$ python -q
>>> import numpy as np
>>> np.set_printoptions(precision=1, suppress=True, linewidth=200)
>>> rnd = lambda a: np.round(a, 1) + 0
>>> other = np.array([[4, 9, 5, 5, 0, 5, 6, 3, 7, 6],
...     [4, 9, 8, 1, 3, 9, 1, 0, 7, 9],
...     [3, 3, 3, 4, 6, 3, 6, 7, 1, 9],
...     [0, 1, 7, 8, 2, 1, 8, 1, 5, 1],
...     [6, 1, 6, 2, 8, 7, 6, 2, 2, 6],
...     [7, 2, 4, 6, 1, 3, 4, 9, 6, 6],
...     [6, 3, 6, 6, 8, 1, 0, 0, 7, 6],
...     [9, 9, 4, 9, 4, 8, 8, 4, 4, 2],
...     [5, 6, 2, 8, 2, 4, 4, 6, 5, 0],
...     [2, 7, 4, 5, 4, 6, 5, 4, 4, 8]])
>>> mat = other - other.T
>>> print(mat)
[[ 0  5  2  5 -6 -2  0 -6  2  4]
 [-5  0  5  0  2  7 -2 -9  1  2]
 [-2 -5  0 -3  0 -1  0  3 -1  5]
 [-5  0  3  0  0 -5  2 -8 -3 -4]
 [ 6 -2  0  0  0  6 -2 -2  0  2]
 [ 2 -7  1  5 -6  0  3  1  2  0]
 [ 0  2  0 -2  2 -3  0 -8  3  1]
 [ 6  9 -3  8  2 -1  8  0 -2 -2]
 [-2 -1  1  3  0 -2 -3  2  0 -4]
 [-4 -2 -5  4 -2  0 -1  2  4  0]]
>>> r0 = np.array([1, 3, 1, 1, 0, 0, 1, 3, 3, 3])
>>> other = mat + np.outer(r0, np.eye(10)[3])
>>> print(other)
[[ 0.  5.  2.  6. -6. -2.  0. -6.  2.  4.]
 [-5.  0.  5.  3.  2.  7. -2. -9.  1.  2.]
 [-2. -5.  0. -2.  0. -1.  0.  3. -1.  5.]
 [-5.  0.  3.  1.  0. -5.  2. -8. -3. -4.]
 [ 6. -2.  0.  0.  0.  6. -2. -2.  0.  2.]
 [ 2. -7.  1.  5. -6.  0.  3.  1.  2.  0.]
 [ 0.  2.  0. -1.  2. -3.  0. -8.  3.  1.]
 [ 6.  9. -3. 11.  2. -1.  8.  0. -2. -2.]
 [-2. -1.  1.  6.  0. -2. -3.  2.  0. -4.]
 [-4. -2. -5.  7. -2.  0. -1.  2.  4.  0.]]
>>> print(np.linalg.matrix_rank(other - mat))
1
>>> print(other.mean(axis=0))
[-0.4 -0.1  0.4  3.6 -0.8 -0.1  0.5 -2.5  0.6  0.4]
>>> print(np.diff(other, axis=0))
[[ -5.  -5.   3.  -3.   8.   9.  -2.  -3.  -1.  -2.]
 [  3.  -5.  -5.  -5.  -2.  -8.   2.  12.  -2.   3.]
 [ -3.   5.   3.   3.   0.  -4.   2. -11.  -2.  -9.]
 [ 11.  -2.  -3.  -1.   0.  11.  -4.   6.   3.   6.]
 [ -4.  -5.   1.   5.  -6.  -6.   5.   3.   2.  -2.]
 [ -2.   9.  -1.  -6.   8.  -3.  -3.  -9.   1.   1.]
 [  6.   7.  -3.  12.   0.   2.   8.   8.  -5.  -3.]
 [ -8. -10.   4.  -5.  -2.  -1. -11.   2.   2.  -2.]
 [ -2.  -1.  -6.   1.  -2.   2.   2.   0.   4.   4.]]
>>> print(np.unravel_index(np.abs(other).argmax(), other.shape))
(np.int64(7), np.int64(3))
>>> print(rnd(np.linalg.norm(other)))
37.6
>>> print(other.sum(axis=0))
[ -4.  -1.   4.  36.  -8.  -1.   5. -25.   6.   4.]
>>> print(rnd(np.linalg.svd(other, compute_uv=False)))
[20.2 18.2 14.6 13.2 10.   8.8  6.4  6.3  3.9  2.7]
>>> O, r_ = np.linalg.qr(mat)
>>> print(rnd(np.abs(np.diag(r_))))
[12.2 13.3  8.  11.1  6.6  9.7  6.2 10.5  3.8  5.8]
>>> print(rnd(np.trace(O @ O.T)))
10.0
>>> other = np.array([[1]])
>>> C = np.array([[3, -1, 0], [-2, 1, -3], [-3, 0, 3]])
>>> A = np.block([[other, np.array([[0, 2, 2]])], [np.zeros((3, 1)), C]])
>>> print(A)
[[ 1.  0.  2.  2.]
 [ 0.  3. -1.  0.]
 [ 0. -2.  1. -3.]
 [ 0. -3.  0.  3.]]
>>> print(round(np.log10(np.linalg.cond(A))))
2
>>> print(np.linalg.matrix_rank(A, rtol=0.1))
3
>>> print([round(float(x), 1) for x in np.linalg.svd(A, compute_uv=False)[:3]])
[5.1, 4.4, 2.3]
>>> print(np.argsort(-np.linalg.norm(A, axis=0).round(6), kind="stable")[:3])
[1 3 2]
>>> r0 = np.array([-1, -1, -2, 0])
>>> other = A + np.outer(r0, np.eye(4)[1])
>>> print(np.linalg.matrix_rank(other - A))
1
>>> print(rnd(np.linalg.det(other) / np.linalg.det(A)), rnd(1 + np.linalg.solve(A, r0)[1]))
2.5 2.5
>>> print(np.linalg.matrix_rank(np.linalg.inv(other) - np.linalg.inv(A), tol=1e-8))
1
>>> U, sig, Vt = np.linalg.svd(A, full_matrices=False)
>>> print((sig > 1e-8).sum())
4
>>> print(rnd(sig / sig[0]))
[1.  0.9 0.5 0. ]
>>> print(rnd(np.sqrt((sig ** 2).sum())), rnd(np.linalg.norm(A)))
7.1 7.1
>>> E = np.load("run13.npy")
>>> print(E)
[[6. 1. 1. 1. 1. 1. 1. 1.]
 [1. 6. 1. 1. 1. 1. 1. 1.]
 [1. 1. 6. 1. 1. 1. 1. 1.]
 [1. 1. 1. 6. 1. 1. 1. 1.]
 [1. 1. 1. 1. 6. 1. 1. 1.]
 [1. 1. 1. 1. 1. 6. 1. 1.]
 [1. 1. 1. 1. 1. 1. 6. 1.]
 [1. 1. 1. 1. 1. 1. 1. 6.]]
>>> w, evecs = np.linalg.eigh(E)
>>> x0 = np.array([2, 1, 3, 1, 2, 2, 0, 3])
>>> print(rnd(evecs * np.abs(w) @ evecs.T))
[[6. 1. 1. 1. 1. 1. 1. 1.]
 [1. 6. 1. 1. 1. 1. 1. 1.]
 [1. 1. 6. 1. 1. 1. 1. 1.]
 [1. 1. 1. 6. 1. 1. 1. 1.]
 [1. 1. 1. 1. 6. 1. 1. 1.]
 [1. 1. 1. 1. 1. 6. 1. 1.]
 [1. 1. 1. 1. 1. 1. 6. 1.]
 [1. 1. 1. 1. 1. 1. 1. 6.]]
>>> print(rnd(np.linalg.eigvalsh(E[1:, 1:])))
[ 5.  5.  5.  5.  5.  5. 12.]
>>> data = np.load("m.npy")
>>> print(data)
[[-6  8 -3 -3 -4  5  2  8 -9]
 [ 6 -5 -1  8 -5 -6 -6  7 -5]
 [ 1 -7  6 -9  3 -7  9 -7 -2]
 [-9  4  0  0  4  5  3  4  9]
 [ 9  7 -9  8 -2  8  6  0 -4]
 [ 9 -8 -9 -5  4  4 -4 -6  6]
 [-9  1 -6 -1 -3 -8  8 -3 -1]
 [-1  6  5  9 -9  7 -5  0  0]
 [ 4  4  1 -5  0 -6 -7 -1 -2]
 [ 0  1  3  4 -6 -1 -3  5 -3]
 [ 7  4  3 -9 -1 -3  0 -8  7]]
>>> x0 = np.array([1, 1, 0, 1, 2, 1, 2, 1, 0])
>>> y = data @ x0
>>> print(rnd(np.linalg.solve(data.T @ data, data.T @ y)))
[1. 1. 0. 1. 2. 1. 2. 1. 0.]
>>> rng = np.random.default_rng(61140)
>>> y = y + 0.1 * rng.normal(size=11)
>>> print(rnd(y))
[  8.  -12.   -4.9  18.   40.   -6.  -10.   -7.  -17.9  -8.9 -11.1]
>>> b, *_ = np.linalg.lstsq(data, y)
>>> print(rnd(b))
[1. 1. 0. 1. 2. 1. 2. 1. 0.]
>>> print(b.round())
[ 1.  1.  0.  1.  2.  1.  2.  1. -0.]
>>> other = data + rng.integers(-2, 3, (11, 8)) @ rng.integers(-2, 3, (8, 9))
>>> print(other)
[[  0  17  -3 -10  -8   9  -7   0  -4]
 [  5   1  -8   9   2  -5  -7   8   2]
 [  2  -9   8  -9  -3  -7   9  -8  -4]
 [ -8   9   8 -11   0   5  -3  13  18]
 [ 18  16   4   8  -3   2   3   2 -15]
 [  3 -22 -15  -1  -2  13  -5 -11   7]
 [-11   0  -5  -1  -6  -4  10   8   8]
 [  4   8  10  -2  -2   3  -7   0   0]
 [  5   3  -4  -8   0  -3  -4  -4   4]
 [  7   5  15   5  -7   3 -11  12  -7]
 [ 10   2   4  -9   3  -6   3  -9   2]]
>>> print(np.linalg.matrix_rank(other - data, tol=1e-8))
8
>>> arr = np.array([[2, 0, -2, 0, -2, -1, 1, 0, 2, 2, 1, 0],
...     [-1, 0, 0, 0, 1, 2, -2, 1, -2, -2, 2, -2],
...     [1, 1, -2, 2, -2, 2, 2, 2, 0, 0, 2, 1],
...     [2, 0, -2, 0, -2, -1, 1, 0, 2, 2, 1, 0]])
>>> # rows and columns are dependent
>>> U, sig, Vt = np.linalg.svd(arr)
>>> evecs = Vt[:(sig > 1e-8).sum()]
>>> x0 = arr[3] + -1 * arr[0] + rng.integers(2) * np.eye(12)[8]
>>> print(x0)
[0. 0. 0. 0. 0. 0. 0. 0. 1. 0. 0. 0.]
>>> print(np.linalg.matrix_rank(np.vstack([arr, x0])))
4
>>> print(np.allclose(evecs.T @ evecs @ x0, x0))
False
>>> G = arr.T @ arr
>>> print(rnd(np.linalg.eigvalsh(G)[::-1]))
[64.5 30.4  9.1  0.   0.   0.   0.   0.   0.   0.   0.   0. ]
>>> print(rnd(np.linalg.svd(arr, compute_uv=False) ** 2))
[64.5 30.4  9.1  0. ]
>>> print(np.diag(G))
[10  1 12  4 13 10 10  5 12 12 10  5]
>>> print(np.allclose(G, G.T))
True
>>> print(G)
[[ 10   1 -10   2 -11  -4   8   1  10  10   4   3]
 [  1   1  -2   2  -2   2   2   2   0   0   2   1]
 [-10  -2  12  -4  12   0  -8  -4  -8  -8  -8  -2]
 [  2   2  -4   4  -4   4   4   4   0   0   4   2]
 [-11  -2  12  -4  13   2 -10  -3 -10 -10  -6  -4]
 [ -4   2   0   4   2  10  -2   6  -8  -8   6  -2]
 [  8   2  -8   4 -10  -2  10   2   8   8   2   6]
 [  1   2  -4   4  -3   6   2   5  -2  -2   6   0]
 [ 10   0  -8   0 -10  -8   8  -2  12  12   0   4]
 [ 10   0  -8   0 -10  -8   8  -2  12  12   0   4]
 [  4   2  -8   4  -6   6   2   6   0   0  10  -2]
 [  3   1  -2   2  -4  -2   6   0   4   4  -2   5]]
>>> print(np.linalg.matrix_rank(G))
3
